% python3 -q
>>> import numpy as np
>>> np.set_printoptions(suppress=True, linewidth=120)
>>> W0 = np.load("x.npy")
>>> W0
array([[ 0,  5,  3,  1, -1,  2],
       [ 0,  0, -1, -5, -4,  4],
       [ 0,  0,  0,  4,  5, -2],
       [ 0,  0,  0,  0,  1, -1],
       [ 0,  0,  0,  0,  0, -4],
       [ 0,  0,  0,  0,  0,  0]])
>>> rk = np.linalg.matrix_rank(W0)
>>> rk
np.int64(5)
>>> null = np.linalg.svd(W0)[2][rk:].T
>>> np.allclose(W0 @ null, 0)
True
>>> [int(np.linalg.matrix_rank(W0[:i])) for i in range(1, len(W0) + 1)]
[1, 2, 3, 4, 5, 5]
>>> K = np.vander(np.arange(6) - 4, 4, increasing=True)
>>> K
array([[  1,  -4,  16, -64],
       [  1,  -3,   9, -27],
       [  1,  -2,   4,  -8],
       [  1,  -1,   1,  -1],
       [  1,   0,   0,   0],
       [  1,   1,   1,   1]])
>>> P = K @ np.linalg.solve(K.T @ K, K.T)
>>> P.round(4)
array([[ 0.9603,  0.127 , -0.1111, -0.0317,  0.0873, -0.0317],
       [ 0.127 ,  0.5794,  0.4127,  0.0159, -0.2222,  0.0873],
       [-0.1111,  0.4127,  0.4603,  0.254 ,  0.0159, -0.0317],
       [-0.0317,  0.0159,  0.254 ,  0.4603,  0.4127, -0.1111],
       [ 0.0873, -0.2222,  0.0159,  0.4127,  0.5794,  0.127 ],
       [-0.0317,  0.0873, -0.0317, -0.1111,  0.127 ,  0.9603]])
>>> round(float(np.trace(P)), 4)
4.0
>>> np.round(np.linalg.eigvalsh(P), 4) + 0
array([0., 0., 1., 1., 1., 1.])
>>> np.allclose(P @ P, P)
True
>>> A2 = K / np.sqrt((K ** 2).mean(axis=1, keepdims=True))
>>> np.round(np.linalg.norm(A2, axis=1), 4)
array([2., 2., 2., 2., 2., 2.])
>>> A2[2].round(4)
array([ 0.2169, -0.4339,  0.8677, -1.7354])
>>> K - K.mean(axis=1, keepdims=True)
array([[ 13.75,   8.75,  28.75, -51.25],
       [  6.  ,   2.  ,  14.  , -22.  ],
       [  2.25,  -0.75,   5.25,  -6.75],
       [  1.  ,  -1.  ,   1.  ,  -1.  ],
       [  0.75,  -0.25,  -0.25,  -0.25],
       [  0.  ,   0.  ,   0.  ,   0.  ]])
>>> np.linalg.matrix_rank(A2) == np.linalg.matrix_rank(K)
np.True_
>>> [round(float(x), 4) for x in np.linalg.svd(K, compute_uv=False)[:3]]
[72.5581, 3.7726, 1.7131]
>>> np.round(np.abs(np.linalg.svd(K)[2][-1]), 4)
array([0.7382, 0.334 , 0.5749, 0.1135])
>>> np.linalg.cond(K) > 100
np.False_
>>> round(np.log10(np.linalg.cond(K)))
2
>>> np.round(np.linalg.norm(K), 4)
np.float64(72.6842)
>>> K.sum(axis=0)
array([  6,  -9,  31, -99])
>>> np.round(np.linalg.svd(K, compute_uv=False), 4)
array([72.5581,  3.7726,  1.7131,  1.0748])
>>> np.abs(K).max()
np.int64(64)
>>> np.diff(K, axis=0)
array([[ 0,  1, -7, 37],
       [ 0,  1, -5, 19],
       [ 0,  1, -3,  7],
       [ 0,  1, -1,  1],
       [ 0,  1,  1,  1]])
>>> np.count_nonzero(K)
np.int64(21)
>>> np.unravel_index(np.abs(K).argmax(), K.shape)
(np.int64(0), np.int64(3))
